In [1]: import numpy as np

In [2]: np.set_printoptions(precision=3, suppress=True, linewidth=200, legacy="1.25")

In [3]: def rnd(a):
   ...:     return np.round(a, 3) + 0
   ...: 

In [4]: F = np.diag(np.array([-1, 0, 0]))

In [5]: print(F)
[[-1  0  0]
 [ 0  0  0]
 [ 0  0  0]]

In [6]: # column 0 is much longer than the rest

In [7]: print(rnd(np.linalg.det(F)))
0.0

In [8]: print(np.allclose(F @ F.T, F.T @ F))
True

In [9]: print((F - F.T) / 2)
[[0. 0. 0.]
 [0. 0. 0.]
 [0. 0. 0.]]

In [10]: print(rnd(np.sort(np.abs(np.linalg.eigvals(F)))))
[0. 0. 1.]

In [11]: print(np.linalg.matrix_power(F, 3))
[[-1  0  0]
 [ 0  0  0]
 [ 0  0  0]]

In [12]: print(rnd(np.abs(np.linalg.eigvals(F)).max()))
1.0

In [13]: evals, evecs = np.linalg.eigh(F)

In [14]: x = np.array([0, 2, 2])

In [15]: print(rnd(np.linalg.eigvalsh(F[1:, 1:])))
[0. 0.]

In [16]: print(evecs * np.maximum(evals, 0) @ evecs.T)
[[0. 0. 0.]
 [0. 0. 0.]
 [0. 0. 0.]]

In [17]: print(rnd(np.linalg.norm(F, 2)))
1.0

In [18]: mat = np.load("data.npy")

In [19]: print(mat)
[[ 4  4  4  4]
 [ 4  8  8  8]
 [ 4  8 12 12]
 [ 4  8 12 16]]

In [20]: # symmetric

In [21]: x = np.array([0, 3, 3, 1])

In [22]: rhs = mat @ x

In [23]: c, lr = np.zeros(4), 1 / np.linalg.norm(mat, 2) ** 2

In [24]: for i in range(15):
    ...:     c -= lr * mat.T @ (mat @ c - rhs)
    ...:     if i % 5 == 0: print(i, round(np.linalg.norm(mat @ c - rhs), 3))
    ...: 
0 5.693
5 5.411
10 5.153

In [25]: print(rnd(c))
[0.915 1.729 2.161 2.249]

In [26]: evals, evecs = np.linalg.eigh(mat)

In [27]: print(rnd(evecs @ np.diag(evals) @ evecs.T))
[[ 4.  4.  4.  4.]
 [ 4.  8.  8.  8.]
 [ 4.  8. 12. 12.]
 [ 4.  8. 12. 16.]]

In [28]: print(np.abs(evecs[:, -1]).round(6).argmax())
3

In [29]: print(np.unique(evals.round(6) + 0, return_counts=True)[1])
[1 1 1 1]

In [30]: print(rnd(evecs.T @ mat @ evecs))
[[ 1.132  0.     0.     0.   ]
 [ 0.     1.704  0.     0.   ]
 [ 0.     0.     4.     0.   ]
 [ 0.     0.     0.    33.163]]

In [31]: print(rnd(evals.sum()), np.trace(mat))
40.0 40

In [32]: print(rnd(np.linalg.eigvalsh(mat + -1 * np.eye(4))))
[ 0.132  0.704  3.    32.163]

In [33]: print(rnd(evecs.T @ evecs))
[[1. 0. 0. 0.]
 [0. 1. 0. 0.]
 [0. 0. 1. 0.]
 [0. 0. 0. 1.]]

In [34]: print(rnd(evals))
[ 1.132  1.704  4.    33.163]

In [35]: print(rnd(np.linalg.svd(mat, compute_uv=False)))
[33.163  4.     1.704  1.132]

In [36]: print(rnd(np.linalg.eigvalsh(mat @ mat)))
[   1.282    2.904   16.    1099.814]

In [37]: ang = np.radians(72)

In [38]: r_ = np.eye(4)

In [39]: r_[1, 1] = r_[0, 0] = np.cos(ang)

In [40]: r_[1, 0], r_[0, 1] = -np.sin(ang), np.sin(ang)

In [41]: print(rnd(r_))
[[ 0.309  0.951  0.     0.   ]
 [-0.951  0.309  0.     0.   ]
 [ 0.     0.     1.     0.   ]
 [ 0.     0.     0.     1.   ]]

In [42]: A2 = mat @ r_.T

In [43]: print(rnd(A2))
[[ 5.04  -2.568  4.     4.   ]
 [ 8.845 -1.332  8.     8.   ]
 [ 8.845 -1.332 12.    12.   ]
 [ 8.845 -1.332 12.    16.   ]]

In [44]: print(rnd(np.linalg.det(r_)), rnd(np.trace(r_)))
1.0 2.618

In [45]: print(rnd(np.abs(A2 - mat).max(axis=0)))
[4.845 9.332 0.    0.   ]

In [46]: print(np.allclose(mat @ mat.T, A2 @ A2.T))
True

In [47]: O, evecs = np.linalg.qr(mat[:, :1])[0], np.linalg.qr(mat[:, 1:])[0]

In [48]: sv = np.linalg.svd(O.T @ evecs, compute_uv=False)

In [49]: print(rnd(np.linalg.norm(O @ O.T - evecs @ evecs.T, 2)))
1.0

In [50]: data = np.load("out5.npy")

In [51]: print(data)
[[ 0.8 -0.1 -0.9]
 [ 0.2 -1.2  0.3]
 [-0.9  1.4 -0.2]
 [ 0.4 -0.6 -1.7]
 [-0.8 -0.3  0.2]
 [ 1.1 -0.2  0.6]
 [-1.3  2.5  1. ]
 [-0.4  1.1 -1.6]
 [ 1.3  1.4  0.2]
 [ 0.  -6.  18. ]
 [-0.8  0.4 -0.5]
 [ 1.5 -0.1 -0.8]
 [ 0.7 -0.9 -0.6]
 [ 0.3 -2.7 -0.4]
 [-1.  -0.6 -1.2]
 [-0.7 -1.9 -0.6]
 [ 0.6  1.  -1.4]
 [ 1.5  0.  -1.4]
 [-2.1  0.2  0.2]
 [ 1.  -1.7 -0.7]
 [-0.7  1.3 -0.2]
 [ 0.4  1.8  0.6]
 [ 1.3 -0.1  0.2]]

In [52]: cen = data - data.mean(axis=0)

In [53]: left, sv, vt = np.linalg.svd(cen, full_matrices=False)

In [54]: print(rnd(np.abs(vt[-1])))
[0.93  0.346 0.125]

In [55]: print(np.abs(left[:, 0]).argmax())
9

In [56]: print(np.abs(vt[0]).argmax())
2

In [57]: print((np.sign(left[:, 0]) == np.sign(left[0, 0])).astype(int))
[1 0 1 1 1 0 1 1 1 0 1 1 1 0 1 1 1 1 1 1 1 1 1]

In [58]: print(rnd(sv ** 2 / (sv ** 2).sum()))
[0.865 0.089 0.046]

In [59]: print(rnd(sv))
[19.236  6.169  4.425]

In [60]: print(rnd((sv ** 2).sum() ** 2 / (sv ** 4).sum()))
1.318

In [61]: x = np.array([-1, 5, -3])

In [62]: rhs = data @ x

In [63]: c, lr = np.zeros(3), 1 / np.linalg.norm(data, 2) ** 2

In [64]: for i in range(6):
    ...:     c -= lr * data.T @ (data @ c - rhs)
    ...:     if i % 1 == 0: print(i, round(np.linalg.norm(data @ c - rhs), 3))
    ...: 
0 21.712
1 19.495
2 17.505
3 15.719
4 14.116
5 12.678

In [65]: print(rnd(c))
[-0.551  3.095 -3.64 ]

In [66]: left, sv, vt = np.linalg.svd(data, full_matrices=False)

In [67]: print(left.shape, sv.shape, vt.shape)
(23, 3) (3,) (3, 3)

In [68]: print(rnd(np.abs(vt[0])))
[0.006 0.32  0.947]

In [69]: print(np.allclose(left * sv @ vt, data))
True

In [70]: print(rnd(sv / sv[0]))
[1.    0.32  0.229]

In [71]: print(rnd(left.T @ left))
[[1. 0. 0.]
 [0. 1. 0.]
 [0. 0. 1.]]

In [72]: print(rnd(sv))
[19.355  6.198  4.436]

In [73]: print(rnd(left.T @ data @ vt.T))
[[19.355  0.     0.   ]
 [ 0.     6.198  0.   ]
 [ 0.     0.     4.436]]

In [74]: A2 = np.array([[0, 1], [-1, 2], [1, 0]])

In [75]: print(rnd(np.einsum("ik,kj->ij", data, A2)))
[[ -0.8   0.6]
 [  1.5  -2.2]
 [ -1.6   1.9]
 [ -1.1  -0.8]
 [  0.5  -1.4]
 [  0.8   0.7]
 [ -1.5   3.7]
 [ -2.7   1.8]
 [ -1.2   4.1]
 [ 24.  -12. ]
 [ -0.9   0. ]
 [ -0.7   1.3]
 [  0.3  -1.1]
 [  2.3  -5.1]
 [ -0.6  -2.2]
 [  1.3  -4.5]
 [ -2.4   2.6]
 [ -1.4   1.5]
 [  0.   -1.7]
 [  1.   -2.4]
 [ -1.5   1.9]
 [ -1.2   4. ]
 [  0.3   1.1]]

In [76]: print(rnd(A2.T @ data.T))
[[ -0.8   1.5  -1.6  -1.1   0.5   0.8  -1.5  -2.7  -1.2  24.   -0.9  -0.7   0.3   2.3  -0.6   1.3  -2.4  -1.4   0.    1.   -1.5  -1.2   0.3]
 [  0.6  -2.2   1.9  -0.8  -1.4   0.7   3.7   1.8   4.1 -12.    0.    1.3  -1.1  -5.1  -2.2  -4.5   2.6   1.5  -1.7  -2.4   1.9   4.    1.1]]

In [77]: print(rnd(data @ A2))
[[ -0.8   0.6]
 [  1.5  -2.2]
 [ -1.6   1.9]
 [ -1.1  -0.8]
 [  0.5  -1.4]
 [  0.8   0.7]
 [ -1.5   3.7]
 [ -2.7   1.8]
 [ -1.2   4.1]
 [ 24.  -12. ]
 [ -0.9   0. ]
 [ -0.7   1.3]
 [  0.3  -1.1]
 [  2.3  -5.1]
 [ -0.6  -2.2]
 [  1.3  -4.5]
 [ -2.4   2.6]
 [ -1.4   1.5]
 [  0.   -1.7]
 [  1.   -2.4]
 [ -1.5   1.9]
 [ -1.2   4. ]
 [  0.3   1.1]]

In [78]: print(np.linalg.matrix_rank(data @ A2))
2

In [79]: print(rnd(np.einsum("ik,kj->ji", data, A2)))
[[ -0.8   1.5  -1.6  -1.1   0.5   0.8  -1.5  -2.7  -1.2  24.   -0.9  -0.7   0.3   2.3  -0.6   1.3  -2.4  -1.4   0.    1.   -1.5  -1.2   0.3]
 [  0.6  -2.2   1.9  -0.8  -1.4   0.7   3.7   1.8   4.1 -12.    0.    1.3  -1.1  -5.1  -2.2  -4.5   2.6   1.5  -1.7  -2.4   1.9   4.    1.1]]

In [80]: print(rnd(np.einsum("ij->j", data)))
[ 2.4 -5.3  9.1]
